>>> import numpy as np
>>> np.set_printoptions(precision=3, suppress=True, linewidth=160)
>>> tidy = lambda a: np.round(a, 3) + 0
>>> E = np.loadtxt("dump.csv", delimiter=",")
>>> E
array([[0., 0., 0., 0., 0., 0., 0., 0., 0., 1., 0.],
       [0., 0., 0., 0., 1., 0., 0., 0., 0., 0., 1.],
       [0., 0., 0., 0., 0., 0., 0., 1., 0., 0., 0.],
       [0., 0., 0., 0., 0., 1., 0., 0., 0., 0., 0.],
       [0., 1., 0., 0., 0., 0., 0., 0., 1., 0., 0.],
       [0., 0., 0., 1., 0., 0., 1., 0., 1., 0., 0.],
       [0., 0., 0., 0., 0., 1., 0., 0., 1., 0., 0.],
       [0., 0., 1., 0., 0., 0., 0., 0., 0., 1., 1.],
       [0., 0., 0., 0., 1., 1., 1., 0., 0., 1., 0.],
       [1., 0., 0., 0., 0., 0., 0., 1., 1., 0., 0.],
       [0., 1., 0., 0., 0., 0., 0., 1., 0., 0., 0.]])
>>> # symmetric
>>> ang = np.radians(180)
>>> R = np.eye(11)
>>> R[10, 10] = R[8, 8] = np.cos(ang)
>>> R[10, 8], R[8, 10] = -np.sin(ang), np.sin(ang)
>>> tidy(R)
array([[ 1.,  0.,  0.,  0.,  0.,  0.,  0.,  0.,  0.,  0.,  0.],
       [ 0.,  1.,  0.,  0.,  0.,  0.,  0.,  0.,  0.,  0.,  0.],
       [ 0.,  0.,  1.,  0.,  0.,  0.,  0.,  0.,  0.,  0.,  0.],
       [ 0.,  0.,  0.,  1.,  0.,  0.,  0.,  0.,  0.,  0.,  0.],
       [ 0.,  0.,  0.,  0.,  1.,  0.,  0.,  0.,  0.,  0.,  0.],
       [ 0.,  0.,  0.,  0.,  0.,  1.,  0.,  0.,  0.,  0.,  0.],
       [ 0.,  0.,  0.,  0.,  0.,  0.,  1.,  0.,  0.,  0.,  0.],
       [ 0.,  0.,  0.,  0.,  0.,  0.,  0.,  1.,  0.,  0.,  0.],
       [ 0.,  0.,  0.,  0.,  0.,  0.,  0.,  0., -1.,  0.,  0.],
       [ 0.,  0.,  0.,  0.,  0.,  0.,  0.,  0.,  0.,  1.,  0.],
       [ 0.,  0.,  0.,  0.,  0.,  0.,  0.,  0.,  0.,  0., -1.]])
>>> Y = E @ R.T
>>> tidy(np.linalg.det(R)), np.trace(R)
(np.float64(1.0), np.float64(7.0))
>>> tidy(np.linalg.svd(E, compute_uv=False)), tidy(np.linalg.svd(Y, compute_uv=False))
(array([2.59 , 2.311, 1.849, 1.541, 1.331, 1.286, 1.277, 0.884, 0.471, 0.322, 0.   ]), array([2.59 , 2.311, 1.849, 1.541, 1.331, 1.286, 1.277, 0.884, 0.471, 0.322, 0.   ]))
>>> np.allclose(np.linalg.norm(E, axis=1), np.linalg.norm(Y, axis=1))
True
>>> np.allclose(E @ E.T, Y @ Y.T)
True
>>> r = np.linalg.matrix_rank(E)
>>> r
np.int64(10)
>>> ns = np.linalg.svd(E)[2][r:].T
>>> [int(np.linalg.matrix_rank(E[:, :j + 1])) for j in range(11)]
[1, 2, 3, 4, 5, 6, 7, 8, 9, 10, 10]
>>> tidy(E @ ns)
array([[0.],
       [0.],
       [0.],
       [0.],
       [0.],
       [0.],
       [0.],
       [0.],
       [0.],
       [0.],
       [0.]])
>>> tidy(ns[:, 0] / ns[np.abs(ns[:, 0]).round(6).argmax(), 0])
array([ 0.,  0.,  1.,  1.,  1.,  0., -1.,  0.,  0.,  0., -1.])
>>> [int(np.linalg.matrix_rank(E[:i])) for i in range(1, len(E) + 1)]
[1, 2, 3, 4, 5, 6, 7, 8, 9, 10, 10]
>>> tidy(ns @ ns.T)
array([[ 0. ,  0. ,  0. ,  0. ,  0. ,  0. ,  0. ,  0. ,  0. ,  0. ,  0. ],
       [ 0. ,  0. ,  0. ,  0. ,  0. ,  0. ,  0. ,  0. ,  0. ,  0. ,  0. ],
       [ 0. ,  0. ,  0.2,  0.2,  0.2,  0. , -0.2,  0. ,  0. ,  0. , -0.2],
       [ 0. ,  0. ,  0.2,  0.2,  0.2,  0. , -0.2,  0. ,  0. ,  0. , -0.2],
       [ 0. ,  0. ,  0.2,  0.2,  0.2,  0. , -0.2,  0. ,  0. ,  0. , -0.2],
       [ 0. ,  0. ,  0. ,  0. ,  0. ,  0. ,  0. ,  0. ,  0. ,  0. ,  0. ],
       [ 0. ,  0. , -0.2, -0.2, -0.2,  0. ,  0.2,  0. ,  0. ,  0. ,  0.2],
       [ 0. ,  0. ,  0. ,  0. ,  0. ,  0. ,  0. ,  0. ,  0. ,  0. ,  0. ],
       [ 0. ,  0. ,  0. ,  0. ,  0. ,  0. ,  0. ,  0. ,  0. ,  0. ,  0. ],
       [ 0. ,  0. ,  0. ,  0. ,  0. ,  0. ,  0. ,  0. ,  0. ,  0. ,  0. ],
       [ 0. ,  0. , -0.2, -0.2, -0.2,  0. ,  0.2,  0. ,  0. ,  0. ,  0.2]])
>>> np.linalg.matrix_rank(E.T @ E), np.linalg.matrix_rank(E @ E.T)
(np.int64(10), np.int64(10))
>>> np.allclose(E @ ns, 0)
True
>>> [round(float(np.linalg.det(E[:i, :i])), 2) + 0 for i in range(1, 12)]
[0.0, 0.0, 0.0, 0.0, 0.0, 0.0, 0.0, 0.0, 0.0, -1.0, 0.0]
>>> np.all(np.linalg.eigvalsh(E) > 0)
np.False_
>>> try:
...     np.linalg.cholesky(E)
... except np.linalg.LinAlgError as e:
...     print("failed:", e)
... 
failed: Matrix is not positive definite
>>> feats = np.load("sample16.npy")
>>> feats
array([[ -0.7,  -0.2,  -0.4,   0.9,   0.3,   0. ],
       [  0.6,   0.3,   1.8,   0.9,  -0.4,   2. ],
       [ -0.1,  -0.7,   0.7,   0.9,  -1.1, -13. ],
       [ -0.3,  -0.9,   1.3,   0.6,  -1.1,   7. ],
       [  2. ,   1.8,  -0.5,  -0.4,  -0.4,  -5. ],
       [  0.4,  -1.5,  -1.6,   0.7,   0.1,  -3. ],
       [ -0.1,  -1.3,   0.7,  -0.7,  -0.6, -11. ],
       [  0.2,  -0.5,  -1. ,   1.8,   0.3, -15. ],
       [ -1.2,  -1.2,   1. ,   0.2,   1.6,   8. ],
       [ -0.2,   0.3,   0.4,  -1.4,   1.2,  -4. ],
       [ -1.7,  -2. ,   0.6,   0.7,   1.6, -12. ],
       [ -0.6,   0.4,  -0.9,   0.9,  -1.3, -18. ]])
>>> left, s = np.linalg.svd(feats)
Traceback (most recent call last):
  File "<python-input-31>", line 1, in <module>
    left, s = np.linalg.svd(feats)
    ^^^^^^^
ValueError: too many values to unpack (expected 2)
>>> left, s, Vt = np.linalg.svd(feats, full_matrices=False)
>>> tidy(np.sqrt((s ** 2).sum())), tidy(np.linalg.norm(feats))
(np.float64(34.766), np.float64(34.766))
>>> left.shape, s.shape, Vt.shape
((12, 6), (6,), (6, 6))
>>> tidy(np.abs(Vt[0]))
array([0.009, 0.023, 0.029, 0.037, 0.019, 0.998])
>>> tidy(left.T @ left)
array([[1., 0., 0., 0., 0., 0.],
       [0., 1., 0., 0., 0., 0.],
       [0., 0., 1., 0., 0., 0.],
       [0., 0., 0., 1., 0., 0.],
       [0., 0., 0., 0., 1., 0.],
       [0., 0., 0., 0., 0., 1.]])
>>> tidy(s / s[0])
array([1.   , 0.148, 0.1  , 0.094, 0.063, 0.053])
>>> tidy(Vt @ Vt.T)
array([[1., 0., 0., 0., 0., 0.],
       [0., 1., 0., 0., 0., 0.],
       [0., 0., 1., 0., 0., 0.],
       [0., 0., 0., 1., 0., 0.],
       [0., 0., 0., 0., 1., 0.],
       [0., 0., 0., 0., 0., 1.]])
